% python3 -q
>>> import numpy as np
>>> from numpy import linalg as LA
>>> np.set_printoptions(suppress=True, linewidth=200)
>>> m1 = np.load("run15.npy")
>>> m1
array([[ -0.8,   1.5,  -0.1, -28. ],
       [ -0.6,  -0.6,  -0.1,  28. ],
       [ -0.8,  -0.4,  -1.2, -12. ],
       [ -0.3,  -0.5,  -1.1,  34. ]])
>>> x0 = np.array([3, 2, 0, 0])
>>> h = np.maximum(m1 @ x0, 0)
>>> np.round(np.maximum(m1 @ (3 * x0), 0), 3)
array([1.8, 0. , 0. , 0. ])
>>> W1 = np.array([[4, 2, 4], [5, 0, 5], [2, 1, 3], [5, 1, 2]])
>>> beta = np.array([3, -2, -3])
>>> act = np.maximum(m1 @ W1 + beta, 0)
>>> (act > 0).astype(int)
array([[0, 0, 0],
       [1, 1, 1],
       [0, 0, 0],
       [1, 1, 1]])
>>> Z = np.array([[2, -3], [1, 0], [2, -1]])
>>> np.round(act @ Z, 3)
array([[   0. ,    0. ],
       [ 394.1, -459.5],
       [   0. ,    0. ],
       [ 480.5, -559.3]])
>>> x0 = np.array([1, 2, 2, 3])
>>> target = m1 @ x0
>>> target
array([-82. ,  82. , -40. ,  98.5])
>>> print(np.round(LA.solve(m1.T, m1[0]), 3) + 0)
[1. 0. 0. 0.]
>>> np.round(LA.solve(m1, target + m1[:, 1]), 3)
array([1., 3., 2., 3.])
>>> K = np.vander(np.arange(4) - 1, 3, increasing=True)
>>> K
array([[ 1, -1,  1],
       [ 1,  0,  0],
       [ 1,  1,  1],
       [ 1,  2,  4]])
>>> x0 = np.array([5, 8, 5, 7])
>>> target = m1 @ x0
>>> beta, lr = np.zeros(4), 1 / LA.norm(m1, 2) ** 2
>>> for i in range(200):
...     beta -= lr * m1.T @ (m1 @ beta - target)
...     if i % 50 == 0: print(i, round(LA.norm(m1 @ beta - target), 3))
... 
0 16.571
50 15.716
100 14.915
150 14.164
>>> beta.round(3)
array([0.866, 0.552, 1.361, 6.794])
>>> x0 = np.array([2, 0, 2])
>>> target = K @ x0
>>> np.round(LA.solve(K.T @ K, K.T @ target), 3) + 0
array([2., 0., 2.])
>>> np.round(LA.lstsq(K, target)[0], 3) + 0
array([2., 0., 2.])
>>> target
array([ 4,  2,  4, 10])
>>> print(np.round(LA.pinv(K) @ K, 3) + 0)
[[1. 0. 0.]
 [0. 1. 0.]
 [0. 0. 1.]]
>>> rng = np.random.default_rng(440642)
>>> target = target + 0.05 * rng.normal(size=4)
>>> target.round(3)
array([ 4.007,  1.982,  3.931, 10.043])
>>> beta, *_ = LA.lstsq(K, target)
>>> beta.round(3)
array([ 1.954, -0.029,  2.034])
>>> np.round(K.T @ (target - K @ beta), 3) + 0
array([0., 0., 0.])
>>> [round(float(LA.norm(LA.solve(K.T @ K + lam * np.eye(3), K.T @ target))), 2) for lam in (0, 1, 10, 100)]
[2.82, 2.52, 1.68, 0.45]
>>> beta.round()
array([ 2., -0.,  2.])
>>> print(round(float(LA.norm(target - K @ beta)), 3))
0.042
>>> blk = np.stack([K, 3 * K, K[::-1]])
>>> blk.sum(axis=0)
array([[ 5, -2,  8],
       [ 5,  1,  1],
       [ 5,  4,  4],
       [ 5,  7, 17]])
>>> M2 = np.c_[K[:, :2] @ np.array([[-3, 1], [3, 2]]), np.array([1, 3, 2, 3])]
>>> print(M2)
[[-6 -1  1]
 [-3  1  3]
 [ 0  3  2]
 [ 3  5  3]]
>>> np.round(LA.norm(M2 - K @ LA.lstsq(K, M2)[0], axis=0), 3) + 0
array([0.   , 0.   , 1.118])
>>> np.round(LA.lstsq(K, M2[:, 0])[0], 3) + 0
array([-3.,  3.,  0.])
>>> np.round(LA.norm(LA.qr(K)[0].T @ M2, axis=0) ** 2 / ((M2 ** 2).sum(axis=0) + 1e-12), 3)
array([1.   , 1.   , 0.946])
>>> LA.matrix_rank(np.c_[K, M2])
np.int64(4)
>>> Uu, sv, VT = LA.svd(m1)
>>> np.argmax(sv[:-1] / (sv[1:] + 1e-6)) + 1
np.int64(1)
>>> sv.round(3)
array([53.572,  1.906,  1.207,  0.618])
>>> M2 = Uu[:, :1] @ np.diag(sv[:1]) @ VT[:1]
>>> round(np.abs(m1 - M2).max(), 3)
np.float64(1.296)
>>> round(LA.norm(m1 - M2) / LA.norm(m1), 3)
np.float64(0.044)
>>> LA.matrix_rank(m1, rtol=0.05)
np.int64(1)
